$ ipython --no-banner

In [1]: import numpy as np

In [2]: import numpy.linalg as la

In [3]: np.set_printoptions(suppress=True, linewidth=120)

In [4]: rd = lambda a: np.round(a, 2) + 0

In [5]: arr = np.load("case11.npy")

In [6]: arr
Out[6]: 
array([[ -0.64,   2.16,  -0.99,   2.13,  -4.23,  -3.52,   1.11,  -2.6 ,  -0.75,  -2.47,  -2.21,  -2.12],
       [ -1.28,   1.86,   4.49,  11.39,   5.76,   0.99,  -3.13,  -2.7 ,   0.04,  -4.86, -11.06,  -2.09],
       [ -1.12,   2.15,  -0.05,   7.56,  -2.47,  -2.82,  -0.66,  -2.63,  -0.53,  -3.81,  -5.6 ,  -3.15],
       [ -1.22,   2.54,  -2.05,   4.89,  -6.39,  -4.9 ,   0.8 ,  -3.69,  -0.94,  -3.63,  -3.54,  -3.82],
       [  1.1 ,  -2.85,   2.35,  -4.42,   6.21,   5.  ,  -1.03,   4.1 ,   1.04,   3.98,   2.9 ,   3.9 ],
       [ -0.01,  -1.41,   0.55,  -1.54,   1.47,   1.73,  -0.19,   1.02,   0.64,   1.04,   0.95,   1.41],
       [  0.94,  -2.17,  -2.47,  -9.61,  -0.96,   0.64,   1.89,   3.59,  -0.11,   4.57,   8.15,   3.16],
       [  0.28,  -1.34,   1.77,   0.22,   4.  ,   2.69,  -1.28,   1.65,   0.98,   0.46,  -0.43,   1.11],
       [ -0.3 ,   0.84,  -1.85,  -0.19,  -4.03,  -3.38,   1.05,  -1.51,  -0.37,  -1.12,   0.56,  -0.97],
       [ -0.93,   2.  ,   2.86,  11.21,   3.79,  -0.11,  -2.55,  -3.4 ,   0.56,  -5.5 ,  -9.75,  -2.86],
       [  0.26,  -1.42,   1.51,  -0.2 ,   4.33,   2.77,  -0.69,   1.26,  -0.17,   0.29,  -0.35,   0.99]])

In [7]: B = arr / la.norm(arr, axis=1, keepdims=True)

In [8]: C2 = B @ B.T

In [9]: (C2 - 2 * np.eye(11)).round(6).argmax(axis=1)
Out[9]: array([ 3,  9,  3,  0,  5,  4,  5, 10,  0,  1,  7])

In [10]: rd(la.norm(B, axis=1))
Out[10]: array([1., 1., 1., 1., 1., 1., 1., 1., 1., 1., 1.])

In [11]: rd(C2[10])
Out[11]: array([-0.83,  0.26, -0.41, -0.79,  0.81,  0.74,  0.05,  0.97, -0.97,  0.11,  1.  ])
